$ ipython --no-banner

In [1]: import numpy as np

In [2]: import numpy.linalg as la

In [3]: np.set_printoptions(precision=1, suppress=True, linewidth=120)

In [4]: def rd(a):
   ...:     return np.round(a, 1) + 0
   ...: 

In [5]: E = np.tril(np.array([[2, 1, 2, 2, 1, -2, -2, -2, 1, -1],
   ...:     [-1, 2, -1, 2, -2, 0, 0, 0, 0, -2],
   ...:     [0, 2, -2, 0, -1, -1, -2, 1, 1, 2],
   ...:     [-2, 0, 2, -2, -2, 0, -1, 1, 1, 0],
   ...:     [-2, -2, 2, 2, -2, -2, -1, -1, 0, -1],
   ...:     [0, -1, 0, 0, 0, 1, -2, 2, -1, -1],
   ...:     [1, 2, 0, 0, 0, -1, -1, 0, -1, 1],
   ...:     [0, -1, 2, 2, 1, -1, 2, 0, 0, 2],
   ...:     [1, -2, -2, 0, -1, -2, -1, 2, 0, -2],
   ...:     [1, 2, -1, -2, 2, 1, 1, -1, -1, -2]]), -1) + np.eye(10, dtype=int)

In [6]: print(E)
[[ 1  0  0  0  0  0  0  0  0  0]
 [-1  1  0  0  0  0  0  0  0  0]
 [ 0  2  1  0  0  0  0  0  0  0]
 [-2  0  2  1  0  0  0  0  0  0]
 [-2 -2  2  2  1  0  0  0  0  0]
 [ 0 -1  0  0  0  1  0  0  0  0]
 [ 1  2  0  0  0 -1  1  0  0  0]
 [ 0 -1  2  2  1 -1  2  1  0  0]
 [ 1 -2 -2  0 -1 -2 -1  2  1  0]
 [ 1  2 -1 -2  2  1  1 -1 -1  1]]

In [7]: # triangular

In [8]: print(E @ E)
[[ 1  0  0  0  0  0  0  0  0  0]
 [-2  1  0  0  0  0  0  0  0  0]
 [-2  4  1  0  0  0  0  0  0  0]
 [-4  4  4  1  0  0  0  0  0  0]
 [-6  0  8  4  1  0  0  0  0  0]
 [ 1 -2  0  0  0  1  0  0  0  0]
 [ 0  5  0  0  0 -2  1  0  0  0]
 [-3  5 10  6  2 -4  4  1  0  0]
 [ 5 -8 -2  2  0 -5  2  4  1  0]
 [ 0  2 -2 -2  4  4  1 -4 -2  1]]

In [9]: print(np.prod(np.diag(E)), rd(la.det(E)))
1 1.0

In [10]: rd(np.sort(la.eigvals(E)))
Out[10]: array([1., 1., 1., 1., 1., 1., 1., 1., 1., 1.])

In [11]: r0 = np.array([2, -1, -3, 1, -2, 0, 3, -1, -3, -1])

In [12]: other = E + np.outer(r0, np.eye(10)[0])

In [13]: la.matrix_rank(other - E)
Out[13]: np.int64(1)

In [14]: E @ E
Out[14]: 
array([[ 1,  0,  0,  0,  0,  0,  0,  0,  0,  0],
       [-2,  1,  0,  0,  0,  0,  0,  0,  0,  0],
       [-2,  4,  1,  0,  0,  0,  0,  0,  0,  0],
       [-4,  4,  4,  1,  0,  0,  0,  0,  0,  0],
       [-6,  0,  8,  4,  1,  0,  0,  0,  0,  0],
       [ 1, -2,  0,  0,  0,  1,  0,  0,  0,  0],
       [ 0,  5,  0,  0,  0, -2,  1,  0,  0,  0],
       [-3,  5, 10,  6,  2, -4,  4,  1,  0,  0],
       [ 5, -8, -2,  2,  0, -5,  2,  4,  1,  0],
       [ 0,  2, -2, -2,  4,  4,  1, -4, -2,  1]])

In [15]: print((E - E.T) / 2)
[[ 0.   0.5  0.   1.   1.   0.  -0.5  0.  -0.5 -0.5]
 [-0.5  0.  -1.   0.   1.   0.5 -1.   0.5  1.  -1. ]
 [ 0.   1.   0.  -1.  -1.   0.   0.  -1.   1.   0.5]
 [-1.   0.   1.   0.  -1.   0.   0.  -1.   0.   1. ]
 [-1.  -1.   1.   1.   0.   0.   0.  -0.5  0.5 -1. ]
 [ 0.  -0.5  0.   0.   0.   0.   0.5  0.5  1.  -0.5]
 [ 0.5  1.   0.   0.   0.  -0.5  0.  -1.   0.5 -0.5]
 [ 0.  -0.5  1.   1.   0.5 -0.5  1.   0.  -1.   0.5]
 [ 0.5 -1.  -1.   0.  -0.5 -1.  -0.5  1.   0.   0.5]
 [ 0.5  1.  -0.5 -1.   1.   0.5  0.5 -0.5 -0.5  0. ]]

In [16]: np.allclose(E, E.T)
Out[16]: False

In [17]: np.trace(E)
Out[17]: np.int64(10)

In [18]: rd(np.sort(np.abs(la.eigvals(E))))
Out[18]: array([1., 1., 1., 1., 1., 1., 1., 1., 1., 1.])

In [19]: r0 = np.array([4, 1, 7, 6, 1])

In [20]: rng = np.random.default_rng(750)

In [21]: data = np.outer(rng.normal(size=16), r0) + 0.1 * rng.normal(size=(16, 5))

In [22]: rd(data)
Out[22]: 
array([[ -5.1,  -1.6,  -8.9,  -7.7,  -1.3],
       [ -0.9,  -0.4,  -1.6,  -1.3,  -0.2],
       [  6. ,   1.6,  10.6,   8.9,   1.5],
       [ -6.3,  -1.6, -11.3,  -9.6,  -1.4],
       [  0.6,   0. ,   1.1,   0.7,   0.1],
       [ -4.8,  -1.1,  -8.6,  -7.4,  -1.3],
       [ -1.9,  -0.4,  -3. ,  -2.6,  -0.5],
       [ -2.8,  -0.8,  -5.1,  -4.4,  -0.9],
       [ -0.7,  -0.1,  -1.1,  -0.9,  -0.2],
       [ -1.9,  -0.5,  -3.3,  -2.9,  -0.3],
       [  7.2,   1.9,  12.4,  10.7,   1.8],
       [  1.2,   0.3,   2. ,   1.9,   0.2],
       [  3.7,   1. ,   6.7,   5.7,   0.9],
       [  4.8,   1. ,   8.2,   7.1,   1.1],
       [-10.4,  -2.6, -17.9, -15.3,  -2.6],
       [ -4.5,  -1.1,  -8.1,  -6.9,  -1. ]])

In [23]: Ac = (data - data.mean(axis=0)) / data.std(axis=0)

In [24]: rd(Ac.std(axis=0))
Out[24]: array([1., 1., 1., 1., 1.])

In [25]: np.argwhere(np.abs(Ac) > 2)
Out[25]: 
array([[14,  0],
       [14,  4]])

In [26]: beta = la.lstsq(np.delete(Ac, 4, axis=1), Ac[:, 4])[0]

In [27]: print(rd(1 - np.var(Ac[:, 4] - np.delete(Ac, 4, axis=1) @ beta)))
1.0

In [28]: rd(beta)
Out[28]: array([ 0.9,  0.1, -0.2,  0.2])

In [29]: P = data @ la.solve(data.T @ data, data.T)

In [30]: rd(la.eigvalsh(P))
Out[30]: array([0., 0., 0., 0., 0., 0., 0., 0., 0., 0., 0., 1., 1., 1., 1., 1.])

In [31]: rd(np.diag(P))
Out[31]: array([0.5, 0.2, 0.3, 0.3, 0.3, 0.4, 0.2, 0.5, 0.1, 0.3, 0.2, 0.2, 0.2, 0.4, 0.5, 0.3])

In [32]: print(np.allclose(P @ P, P))
True

In [33]: other = np.c_[data[:, :1] @ np.array([[2]]), np.array([-3, -3, 1, 0, 1, 2, 1, 1, 0, -2, 2, 0, -3, 3, 3, 2])]

In [34]: rd(other)
Out[34]: 
array([[-10.2,  -3. ],
       [ -1.8,  -3. ],
       [ 12.1,   1. ],
       [-12.7,   0. ],
       [  1.1,   1. ],
       [ -9.7,   2. ],
       [ -3.8,   1. ],
       [ -5.5,   1. ],
       [ -1.4,   0. ],
       [ -3.7,  -2. ],
       [ 14.3,   2. ],
       [  2.4,   0. ],
       [  7.4,  -3. ],
       [  9.6,   3. ],
       [-20.8,   3. ],
       [ -9. ,   2. ]])

In [35]: rd(la.norm(la.qr(data)[0].T @ other, axis=0) ** 2 / ((other ** 2).sum(axis=0) + 1e-12))
Out[35]: array([1. , 0.4])

In [36]: print(rd(la.lstsq(data, other[:, 0])[0]))
[2. 0. 0. 0. 0.]

In [37]: la.matrix_rank(np.c_[data, other])
Out[37]: np.int64(6)

In [38]: la.matrix_rank(other)
Out[38]: np.int64(2)

In [39]: rd(la.norm(other - data @ la.lstsq(data, other)[0], axis=0))
Out[39]: array([0. , 6.2])

In [40]: x = np.array([-2, -5, 1, 5, 0])

In [41]: h1 = np.maximum(data @ x, 0)

In [42]: np.flatnonzero(h1 > 1e-9)
Out[42]: array([ 2,  4, 10, 11, 12, 13])

In [43]: rd(np.maximum(data @ (3 * x), 0))
Out[43]: array([  0. ,   0. , 104.5,   0. ,  10.2,   0. ,   0. ,   0. ,   0. ,   0. , 126.5,  23.1,  67.1,  87.3,   0. ,   0. ])

In [44]: X = np.array([[-3, 2, 1, 2, 1, 0, -3],
    ...:     [0, -1, 0, -3, 0, -1, 3],
    ...:     [1, 1, 0, 2, -1, -2, -2],
    ...:     [1, -3, 0, 0, 3, -1, -3],
    ...:     [0, -2, -2, -1, 1, 2, 2],
    ...:     [-1, -2, 1, 0, -3, -1, 2],
    ...:     [2, 0, 1, -1, 1, 3, 1]])

In [45]: print(X)
[[-3  2  1  2  1  0 -3]
 [ 0 -1  0 -3  0 -1  3]
 [ 1  1  0  2 -1 -2 -2]
 [ 1 -3  0  0  3 -1 -3]
 [ 0 -2 -2 -1  1  2  2]
 [-1 -2  1  0 -3 -1  2]
 [ 2  0  1 -1  1  3  1]]

In [46]: x = np.array([-1, 8, 5, -9, 1, -8, -1])

In [47]: rhs = X @ x

In [48]: rhs
Out[48]: array([ 10,  24,   6, -11, -34,  -7, -12])

In [49]: rd(la.solve(X, 3 * rhs))
Out[49]: array([ -3.,  24.,  15., -27.,   3., -24.,  -3.])

In [50]: rd(la.solve(X, rhs + X[:, 2]))
Out[50]: array([-1.,  8.,  6., -9.,  1., -8., -1.])

In [51]: rd(la.solve(X.T, X[3]))
Out[51]: array([0., 0., 0., 1., 0., 0., 0.])

In [52]: rd(la.solve(X, rhs))
Out[52]: array([-1.,  8.,  5., -9.,  1., -8., -1.])

In [53]: rd(la.solve(X, X[:, 0]))
Out[53]: array([1., 0., 0., 0., 0., 0., 0.])
